$ python -q
>>> import numpy as np
>>> np.set_printoptions(suppress=True, linewidth=200)
>>> data = np.array([[1.0, -1.4, -2.4],
...     [-11.0, 0.9, 0.1],
...     [-8.0, 1.2, 0.1],
...     [15.0, 0.1, 2.3],
...     [3.0, -0.5, 1.9],
...     [7.0, 0.5, 1.4],
...     [1.0, -1.9, 0.4],
...     [22.0, -0.8, -0.4],
...     [-6.0, -0.7, -1.1],
...     [-5.0, -1.3, -0.1]])
>>> # column 0 is much longer than the rest
>>> Ac = data - data.mean(axis=0)
>>> Uu, sig, VT = np.linalg.svd(Ac, full_matrices=False)
>>> np.linalg.matrix_rank(Ac)
np.int64(3)
>>> np.abs(VT[0]).argmax()
np.int64(0)
>>> np.round(np.abs(VT[-1]), 2)
array([0.04, 0.87, 0.49])
>>> (np.sign(Uu[:, 0]) == np.sign(Uu[0, 0])).astype(int)
array([1, 1, 1, 0, 0, 0, 1, 0, 1, 1])
>>> idx = data[:, 2] > np.median(data[:, 2])
>>> r0 = data[idx].mean(axis=0) - data[~idx].mean(axis=0)
>>> (((data - data.mean(axis=0)) @ r0 > 0) == idx).mean()
np.float64(0.8)
>>> idx.astype(int)
array([0, 0, 0, 1, 1, 1, 1, 0, 0, 0])
>>> r0, r1 = data[3], data[6]
>>> np.round(r0 @ r0, 2)
np.float64(230.3)
>>> pr = (r0 @ r1) / (r0 @ r0) * r0
>>> round(float(np.linalg.norm(r0 + r1) ** 2 + np.linalg.norm(r0 - r1) ** 2), 2)
470.14
>>> np.linalg.matrix_rank(np.outer(r0, r1))
np.int64(1)
>>> np.round(np.outer(r0, r1), 2)
array([[ 15.  , -28.5 ,   6.  ],
       [  0.1 ,  -0.19,   0.04],
       [  2.3 ,  -4.37,   0.92]])
>>> E = np.load("a.npy")
>>> E
array([[0., 0., 3.],
       [0., 0., 0.],
       [3., 0., 0.]])
>>> np.linalg.cond(E) > 100
np.True_
>>> round(np.linalg.norm(E, 2) / np.linalg.norm(E), 2)
np.float64(0.71)
>>> np.linalg.matrix_rank(E, rtol=0.1)
np.int64(2)
>>> F = np.load("block5.npy")
>>> F
array([[  2.78,   3.79, -20.03,   7.21],
       [  1.1 ,   4.63, -10.41,   2.78],
       [  1.69,  10.32, -11.59,  13.62],
       [  2.72,   6.31, -21.02,   7.5 ],
       [  1.71,  10.29, -11.6 ,  13.63],
       [  1.69,  14.51, -11.17,  18.58],
       [  2.77,   1.68, -20.21,   4.7 ],
       [  1.92,  16.99, -14.58,  18.92],
       [  2.2 ,   5.92, -14.96,   9.72],
       [ -0.21,  16.11,  -3.99,   9.78],
       [  1.97,  15.1 , -16.62,  15.29],
       [  2.19,  10.68, -17.59,  11.38],
       [  0.88,  15.89, -11.79,  10.9 ]])
>>> basis = F[[3, 7]].astype(float)
>>> for _ in range(6):
...     idx = np.linalg.norm(F[:, None] - basis, axis=-1).argmin(axis=1)
...     basis = np.array([F[idx == j].mean(axis=0) for j in range(2)])
... 
>>> idx
array([0, 0, 1, 0, 1, 1, 0, 1, 0, 1, 1, 0, 1])
>>> np.round(basis[1] - basis[0], 2)
array([-0.91,  8.67,  5.75,  7.17])
>>> np.bincount(idx)
array([6, 7])
>>> round(np.linalg.norm(F, 2) / np.linalg.norm(F), 2)
np.float64(0.95)
>>> Ac = F - F.mean(axis=1)
Traceback (most recent call last):
  File "<python-input-33>", line 1, in <module>
    Ac = F - F.mean(axis=1)
         ~~^~~~~~~~~~~~~~~~
ValueError: operands could not be broadcast together with shapes (13,4) (13,) 
>>> Ac = F - F.mean(axis=0)
>>> Uu, sig, VT = np.linalg.svd(Ac, full_matrices=False)
>>> np.round(VT[0] * np.sign(VT[0, np.abs(VT[0]).argmax()]), 2)
array([-0.07,  0.7 ,  0.44,  0.56])
>>> sig.round(2)
array([25.3 , 15.19,  6.59,  0.06])
>>> np.abs(F).max()
np.float64(21.02)
>>> np.round(F.sum(axis=0), 2)
array([  23.41,  132.22, -185.56,  144.01])
>>> np.count_nonzero(F)
np.int64(52)
>>> np.round(np.linalg.svd(F, compute_uv=False), 2)
array([76.8 , 24.28,  7.51,  0.06])
>>> np.round(F.mean(axis=0), 2)
array([  1.8 ,  10.17, -14.27,  11.08])
>>> np.unravel_index(np.abs(F).argmax(), F.shape)
(np.int64(3), np.int64(2))
>>> K = np.load("dump.npy")
>>> K
array([[ 6,  8,  6,  2],
       [ 5,  7,  5,  1],
       [ 1,  3,  1, -3],
       [ 1,  3,  1, -3],
       [ 4,  6,  4,  0],
       [ 5,  7,  5,  1],
       [ 6,  8,  6,  2],
       [ 1,  3,  1, -3]])
>>> np.allclose(K[:-1].T @ np.linalg.lstsq(K[:-1].T, K[-1])[0], K[-1])
True
>>> try:
...     np.linalg.inv(K)
... except np.linalg.LinAlgError as e:
...     print(e)
... 
Last 2 dimensions of the array must be square
>>> round(np.trace(np.linalg.pinv(K) @ K), 2)
np.float64(2.0)
>>> np.round(K @ np.linalg.pinv(K) @ K, 2) + 0
array([[ 6.,  8.,  6.,  2.],
       [ 5.,  7.,  5.,  1.],
       [ 1.,  3.,  1., -3.],
       [ 1.,  3.,  1., -3.],
       [ 4.,  6.,  4.,  0.],
       [ 5.,  7.,  5.,  1.],
       [ 6.,  8.,  6.,  2.],
       [ 1.,  3.,  1., -3.]])
>>> K.reshape(2, -1)
array([[ 6,  8,  6,  2,  5,  7,  5,  1,  1,  3,  1, -3,  1,  3,  1, -3],
       [ 4,  6,  4,  0,  5,  7,  5,  1,  6,  8,  6,  2,  1,  3,  1, -3]])
>>> t3 = K.reshape(8, 2, -1)
>>> np.einsum("ihd,jhd->hij", t3, t3).shape
(2, 8, 8)
>>> t3.shape
(8, 2, 2)
>>> t3.transpose(1, 0, 2)
array([[[ 6,  8],
        [ 5,  7],
        [ 1,  3],
        [ 1,  3],
        [ 4,  6],
        [ 5,  7],
        [ 6,  8],
        [ 1,  3]],

       [[ 6,  2],
        [ 5,  1],
        [ 1, -3],
        [ 1, -3],
        [ 4,  0],
        [ 5,  1],
        [ 6,  2],
        [ 1, -3]]])
>>> t3[:, 0]
array([[6, 8],
       [5, 7],
       [1, 3],
       [1, 3],
       [4, 6],
       [5, 7],
       [6, 8],
       [1, 3]])
>>> M = np.array([[-2, 4, -4],
...     [9, -18, -7],
...     [5, -10, -9],
...     [2, -4, 6],
...     [2, -4, 3],
...     [-3, 6, -6],
...     [-2, 4, 5],
...     [-4, 8, -2]])
>>> # looks like rank 2
>>> Uu, sig, VT = np.linalg.svd(M, full_matrices=False)
>>> Uu.shape, sig.shape, VT.shape
((8, 3), (3,), (3, 3))
>>> round(float(np.sqrt((sig ** 2).sum())), 2), round(np.linalg.norm(M), 2)
(31.48, np.float64(31.48))
>>> (sig > 1e-8).sum()
np.int64(2)
>>> np.argsort(-np.linalg.norm(M, axis=0).round(6), kind="stable")[:3]
array([1, 2, 0])
>>> [round(float(x), 2) for x in np.linalg.svd(M, compute_uv=False)[:3]]
[27.87, 14.63, 0.0]
>>> np.linalg.cond(M) > 100
np.True_
>>> np.linalg.matrix_rank(M, rtol=0.1)
np.int64(2)
>>> r0 = np.array([-2, -2, 1])
>>> np.correlate(M[1], M[6], "full")
array([  45,  -54, -125,    8,   14])
>>> np.convolve(M[1], r0)
array([-18,  18,  59,  -4,  -7])
>>> vec = np.array([1, 2, -3])
>>> h = np.maximum(M @ vec, 0)
>>> M.T @ h
array([-129,  258, -378])
>>> mat = np.loadtxt("run5.csv", delimiter=",")
>>> mat
array([[-2.53, -5.66, -2.99],
       [ 1.23,  2.12,  0.51],
       [-1.44, -2.14, -0.59],
       [-1.62, -1.53, -0.12],
       [ 2.77,  3.44, -0.92],
       [-0.34,  2.71,  2.85],
       [-2.48, -4.58, -0.89],
       [-4.13, -5.3 , -0.54],
       [ 3.69,  4.25, -1.05],
       [-0.82,  1.42,  1.88],
       [ 0.89,  2.32,  1.  ],
       [ 1.15,  4.66,  4.52],
       [ 1.03,  4.62,  2.56],
       [ 3.37,  2.24, -2.15],
       [-0.47,  1.09,  2.15],
       [-4.08, -5.74, -0.32]])
>>> A2 = np.c_[mat[:, :2] @ np.array([[-1, 0], [0, 2]]), np.array([-1, 0, 0, 0, 1, 2, -2, 1, -1, 3, 0, 0, 2, -1, 0, -2])]
>>> A2
array([[  2.53, -11.32,  -1.  ],
       [ -1.23,   4.24,   0.  ],
       [  1.44,  -4.28,   0.  ],
       [  1.62,  -3.06,   0.  ],
       [ -2.77,   6.88,   1.  ],
       [  0.34,   5.42,   2.  ],
       [  2.48,  -9.16,  -2.  ],
       [  4.13, -10.6 ,   1.  ],
       [ -3.69,   8.5 ,  -1.  ],
       [  0.82,   2.84,   3.  ],
       [ -0.89,   4.64,   0.  ],
       [ -1.15,   9.32,   0.  ],
       [ -1.03,   9.24,   2.  ],
       [ -3.37,   4.48,  -1.  ],
       [  0.47,   2.18,   0.  ],
       [  4.08, -11.48,  -2.  ]])
>>> np.round(np.linalg.norm(A2 - mat @ np.linalg.lstsq(mat, A2)[0], axis=0), 2) + 0
array([0. , 0. , 2.9])
